% python3 -q
>>> import numpy as np
>>> np.set_printoptions(suppress=True, linewidth=160)
>>> def tidy(a):
...     return np.round(a, 2) + 0
... 
>>> W0 = np.loadtxt("a.csv", delimiter=",")
>>> W0
array([[-0.03, -0.01,  3.09],
       [-0.07, -0.01,  2.93],
       [ 0.14,  0.06,  2.92],
       [ 0.15, -0.05,  2.95],
       [ 0.12,  0.12,  2.89],
       [ 0.02, -0.14,  2.81],
       [-0.1 ,  0.02,  3.04],
       [ 0.1 , -0.03,  2.92],
       [ 0.01,  0.07,  3.23],
       [ 2.17,  0.15, -0.19],
       [ 2.14, -0.02,  0.15],
       [ 1.92, -0.08,  0.08],
       [ 2.02, -0.09,  0.06],
       [ 1.9 ,  0.11, -0.01],
       [ 2.04,  0.07, -0.09],
       [ 2.13,  0.02, -0.04],
       [ 2.05,  0.02, -0.08],
       [ 1.99, -0.08,  0.11],
       [-0.04, -0.12,  2.98],
       [ 0.01,  0.03,  2.99],
       [-0.09,  0.02,  2.87],
       [-0.13,  0.05,  3.01],
       [ 0.11,  0.02,  3.04],
       [ 0.23, -0.03,  3.04],
       [-0.04,  0.05,  3.17],
       [ 0.12,  0.26,  3.02],
       [-0.13, -0.05,  2.97]])
>>> vec = np.array([1, 3, 3])
>>> target = W0 @ vec
>>> tidy(np.linalg.pinv(W0) @ W0)
array([[1., 0., 0.],
       [0., 1., 0.],
       [0., 0., 1.]])
>>> rng = np.random.default_rng(724027)
>>> target = target + 0.3 * rng.normal(size=27)
>>> tidy(target)
array([9.28, 8.87, 8.84, 8.81, 9.17, 7.73, 9.2 , 8.69, 9.87, 2.42, 2.94, 1.59, 1.64, 2.39, 1.78, 2.32, 1.32, 2.26, 8.76, 9.08, 8.92, 9.09, 9.  , 8.5 , 9.77,
       9.85, 8.6 ])
>>> beta, *_ = np.linalg.lstsq(W0, target)
>>> tidy(np.linalg.norm(target - W0 @ beta))
np.float64(1.4)
>>> tidy(W0.T @ (target - W0 @ beta))
array([0., 0., 0.])
>>> [round(float(np.linalg.norm(np.linalg.solve(W0.T @ W0 + lam * np.eye(3), W0.T @ target))), 2) for lam in (0, 1, 10, 100)]
[4.74, 3.19, 2.94, 1.88]
>>> W2 = W0[[16, 14]].astype(float)
>>> for _ in range(5):
...     idx = np.linalg.norm(W0[:, None] - W2, axis=-1).argmin(axis=1)
...     W2 = np.array([W0[idx == j].mean(axis=0) for j in range(2)])
... 
>>> idx
array([0, 0, 0, 0, 0, 0, 0, 0, 0, 1, 1, 1, 1, 1, 1, 1, 1, 1, 0, 0, 0, 0, 0, 0, 0, 0, 0])
>>> tidy(W2)
array([[0.02, 0.01, 2.99],
       [2.04, 0.01, 0.  ]])
>>> tidy(np.linalg.norm(W0, axis=0))
array([ 6.14,  0.45, 12.71])
>>> tidy(np.linalg.norm(W0, "nuc"))
np.float64(19.29)
>>> tidy(np.linalg.norm(W0, axis=1))
array([3.09, 2.93, 2.92, 2.95, 2.89, 2.81, 3.04, 2.92, 3.23, 2.18, 2.15, 1.92, 2.02, 1.9 , 2.04, 2.13, 2.05, 1.99, 2.98, 2.99, 2.87, 3.01, 3.04, 3.05, 3.17,
       3.03, 2.97])
>>> tidy(np.linalg.norm(W0[2] - W0[14]))
np.float64(3.56)
>>> Y = np.array([[0, 4, 6], [7, 4, 1], [3, 9, 2], [4, 6, 8], [3, 3, 7]])
>>> W2 = np.array([[0, 3, 1, 1], [0, 2, 3, 2], [3, 3, 0, 2]])
>>> data = Y @ W2 + 0.02 * rng.normal(size=(5, 4))
>>> tidy(data)
array([[18.  , 25.95, 11.98, 20.01],
       [ 2.99, 32.01, 18.99, 16.99],
       [ 5.97, 33.04, 30.02, 25.04],
       [23.99, 48.  , 22.  , 31.98],
       [20.98, 36.02, 11.98, 22.98]])
>>> [round(float(x), 2) for x in np.linalg.svd(data, compute_uv=False)[:3]]
[110.39, 20.91, 7.14]
>>> tidy(np.linalg.norm(data, 2) / np.linalg.norm(data))
np.float64(0.98)
>>> np.argsort(-np.linalg.norm(data, axis=0).round(6), kind="stable")[:3]
array([1, 3, 2])
